In [1]: import numpy as np

In [2]: np.set_printoptions(precision=3, suppress=True, linewidth=100, legacy="1.25")

In [3]: Y = np.array([[-1, 2, 1, -1, 0, -3, 1, 3],
   ...:     [1, 1, 2, 2, -3, -1, 0, 3],
   ...:     [1, 0, 1, -1, -1, -3, 1, 3],
   ...:     [2, -3, -3, 3, 3, 0, 1, 2],
   ...:     [-3, -2, 0, -1, 0, -2, 0, 1],
   ...:     [-3, -3, 0, 2, -2, 3, 3, 1],
   ...:     [0, 2, 0, -1, -1, 1, -1, -1],
   ...:     [0, -3, 3, -1, 2, -2, 0, -1]])

In [4]: E = Y + Y.T

In [5]: E
Out[5]: 
array([[-2,  3,  2,  1, -3, -6,  1,  3],
       [ 3,  2,  2, -1, -5, -4,  2,  0],
       [ 2,  2,  2, -4, -1, -3,  1,  6],
       [ 1, -1, -4,  6,  2,  2,  0,  1],
       [-3, -5, -1,  2,  0, -4, -1,  3],
       [-6, -4, -3,  2, -4,  6,  4, -1],
       [ 1,  2,  1,  0, -1,  4, -2, -1],
       [ 3,  0,  6,  1,  3, -1, -1, -2]])

In [6]: # symmetric

In [7]: q, V = np.linalg.qr(E[:, :5])[0], np.linalg.qr(E[:, 5:])[0]

In [8]: sig = np.linalg.svd(q.T @ V, compute_uv=False)

In [9]: np.round(np.linalg.norm(q @ q.T - V @ V.T, 2), 3)
Out[9]: 1.0

In [10]: Y = np.array([[1, -1], [2, -2], [3, 2], [3, 2], [2, -3], [-3, 0], [1, 1], [0, -2]])

In [11]: np.einsum("ij,ij->i", E, E)
Out[11]: array([ 73,  63,  75,  63,  65, 134,  28,  61])

In [12]: E @ Y
Out[12]: 
array([[ 26,   6],
       [ 14,  12],
       [  8, -18],
       [  3,  -3],
       [  1,   8],
       [-39,  30],
       [ -8,   0],
       [ 32,   5]])

In [13]: np.vstack([E, Y.T]).shape
Out[13]: (10, 8)

In [14]: np.einsum("ik,kj->ji", E, Y)
Out[14]: 
array([[ 26,  14,   8,   3,   1, -39,  -8,  32],
       [  6,  12, -18,  -3,   8,  30,   0,   5]])

In [15]: np.einsum("ij->j", E)
Out[15]: array([-1, -1,  5,  7, -9, -6,  4,  9])

In [16]: np.linalg.matrix_rank(E @ Y)
Out[16]: 2

In [17]: np.linalg.matrix_rank(np.vstack([E, Y.T]))
Out[17]: 8

In [18]: np.einsum("ik,kj->ij", E, Y)
Out[18]: 
array([[ 26,   6],
       [ 14,  12],
       [  8, -18],
       [  3,  -3],
       [  1,   8],
       [-39,  30],
       [ -8,   0],
       [ 32,   5]])

In [19]: vals, V = np.linalg.eigh(E)

In [20]: np.linalg.svd(E, compute_uv=False)
Out[20]: array([15.35 , 11.335,  9.02 ,  6.363,  6.086,  3.964,  3.941,  2.781])

In [21]: np.abs(V[:, -1]).round(6).argmax()
Out[21]: 5

In [22]: np.round(V @ np.diag(vals) @ V.T, 3) + 0
Out[22]: 
array([[-2.,  3.,  2.,  1., -3., -6.,  1.,  3.],
       [ 3.,  2.,  2., -1., -5., -4.,  2.,  0.],
       [ 2.,  2.,  2., -4., -1., -3.,  1.,  6.],
       [ 1., -1., -4.,  6.,  2.,  2.,  0.,  1.],
       [-3., -5., -1.,  2.,  0., -4., -1.,  3.],
       [-6., -4., -3.,  2., -4.,  6.,  4., -1.],
       [ 1.,  2.,  1.,  0., -1.,  4., -2., -1.],
       [ 3.,  0.,  6.,  1.,  3., -1., -1., -2.]])

In [23]: np.round(V.T @ E @ V, 3) + 0
Out[23]: 
array([[-11.335,   0.   ,   0.   ,   0.   ,   0.   ,   0.   ,   0.   ,   0.   ],
       [  0.   ,  -6.363,   0.   ,   0.   ,   0.   ,   0.   ,   0.   ,   0.   ],
       [  0.   ,   0.   ,  -3.941,   0.   ,   0.   ,   0.   ,   0.   ,   0.   ],
       [  0.   ,   0.   ,   0.   ,  -2.781,   0.   ,   0.   ,   0.   ,   0.   ],
       [  0.   ,   0.   ,   0.   ,   0.   ,   3.964,   0.   ,   0.   ,   0.   ],
       [  0.   ,   0.   ,   0.   ,   0.   ,   0.   ,   6.086,   0.   ,   0.   ],
       [  0.   ,   0.   ,   0.   ,   0.   ,   0.   ,   0.   ,   9.02 ,   0.   ],
       [  0.   ,   0.   ,   0.   ,   0.   ,   0.   ,   0.   ,   0.   ,  15.35 ]])

In [24]: round(vals.sum(), 3), np.trace(E)
Out[24]: (10.0, 10)
